% ipython --no-banner

In [1]: import numpy as np

In [2]: np.set_printoptions(precision=3, suppress=True, linewidth=140)

In [3]: X = np.array([[-8, 0, 0, 0], [0, 7, 0, 0], [0, 0, -1, 0], [0, 0, 0, -8]])

In [4]: X
Out[4]: 
array([[-8,  0,  0,  0],
       [ 0,  7,  0,  0],
       [ 0,  0, -1,  0],
       [ 0,  0,  0, -8]])

In [5]: # symmetric

In [6]: vals, V = np.linalg.eig(X)

In [7]: np.prod(vals)
Out[7]: np.float64(-448.0)

In [8]: vals
Out[8]: array([-8.,  7., -1., -8.])

In [9]: np.sort(np.linalg.eigvals(X @ X))
Out[9]: array([ 1., 49., 64., 64.])

In [10]: np.sort(np.linalg.eigvals(X.T))
Out[10]: array([-8., -8., -1.,  7.])

In [11]: r0, g = X[0], X[2]

In [12]: r0 @ g
Out[12]: np.int64(0)

In [13]: pr = (r0 @ g) / (r0 @ r0) * r0

In [14]: round(np.linalg.norm(r0 + g) ** 2 + np.linalg.norm(r0 - g) ** 2, 3)
Out[14]: np.float64(130.0)

In [15]: np.linalg.matrix_rank(np.outer(r0, g))
Out[15]: np.int64(1)

In [16]: pr
Out[16]: array([-0.,  0.,  0.,  0.])

In [17]: g - pr
Out[17]: array([ 0.,  0., -1.,  0.])

In [18]: np.outer(r0, g)
Out[18]: 
array([[0, 0, 8, 0],
       [0, 0, 0, 0],
       [0, 0, 0, 0],
       [0, 0, 0, 0]])

In [19]: rng = np.random.default_rng(226)

In [20]: arr = rng.normal(size=(26, 3)) + 5 * np.array([1, 1, 5])

In [21]: arr
Out[21]: 
array([[ 5.88 ,  6.727, 23.343],
       [ 4.044,  4.084, 27.086],
       [ 4.182,  5.618, 25.522],
       [ 4.293,  5.502, 23.687],
       [ 6.121,  6.644, 26.217],
       [ 4.994,  5.023, 25.376],
       [ 6.51 ,  3.9  , 25.337],
       [ 5.858,  4.767, 25.993],
       [ 6.81 ,  5.352, 23.513],
       [ 4.556,  4.628, 25.04 ],
       [ 3.149,  4.167, 25.987],
       [ 6.629,  6.475, 25.257],
       [ 5.336,  4.448, 23.082],
       [ 5.055,  5.762, 25.913],
       [ 5.272,  5.145, 23.719],
       [ 3.689,  3.952, 25.755],
       [ 5.07 ,  4.054, 27.897],
       [ 2.564,  5.693, 26.02 ],
       [ 3.83 ,  5.705, 25.579],
       [ 5.708,  6.197, 24.411],
       [ 5.302,  3.218, 24.028],
       [ 4.852,  4.805, 24.967],
       [ 3.928,  4.554, 24.177],
       [ 4.634,  5.471, 25.059],
       [ 5.375,  5.518, 24.519],
       [ 5.979,  5.031, 24.575]])

In [22]: B = np.c_[arr[:, :2] @ np.array([[0, 1], [2, -2]]), np.array([-1, -2, -3, -3, 1, -1, 2, 1, 3, 1, 3, 3, -2, 0, -3, -2, 0, 2, 0, -2, 1, 3, -3, 3, 3, 1])]

In [23]: B
Out[23]: 
array([[13.455, -7.575, -1.   ],
       [ 8.167, -4.123, -2.   ],
       [11.237, -7.055, -3.   ],
       [11.005, -6.712, -3.   ],
       [13.289, -7.168,  1.   ],
       [10.046, -5.052, -1.   ],
       [ 7.8  , -1.29 ,  2.   ],
       [ 9.533, -3.675,  1.   ],
       [10.704, -3.895,  3.   ],
       [ 9.255, -4.699,  1.   ],
       [ 8.334, -5.186,  3.   ],
       [12.95 , -6.321,  3.   ],
       [ 8.895, -3.559, -2.   ],
       [11.523, -6.468,  0.   ],
       [10.291, -5.019, -3.   ],
       [ 7.903, -4.214, -2.   ],
       [ 8.108, -3.038,  0.   ],
       [11.386, -8.822,  2.   ],
       [11.411, -7.581,  0.   ],
       [12.394, -6.686, -2.   ],
       [ 6.436, -1.134,  1.   ],
       [ 9.61 , -4.758,  3.   ],
       [ 9.108, -5.179, -3.   ],
       [10.942, -6.308,  3.   ],
       [11.036, -5.662,  3.   ],
       [10.061, -4.083,  1.   ]])

In [24]: np.linalg.norm(np.linalg.qr(arr)[0].T @ B, axis=0) ** 2 / ((B ** 2).sum(axis=0) + 1e-12)
Out[24]: array([1.  , 1.  , 0.05])

In [25]: np.round(np.linalg.norm(B - arr @ np.linalg.lstsq(arr, B)[0], axis=0), 3) + 0
Out[25]: array([ 0.   ,  0.   , 10.722])
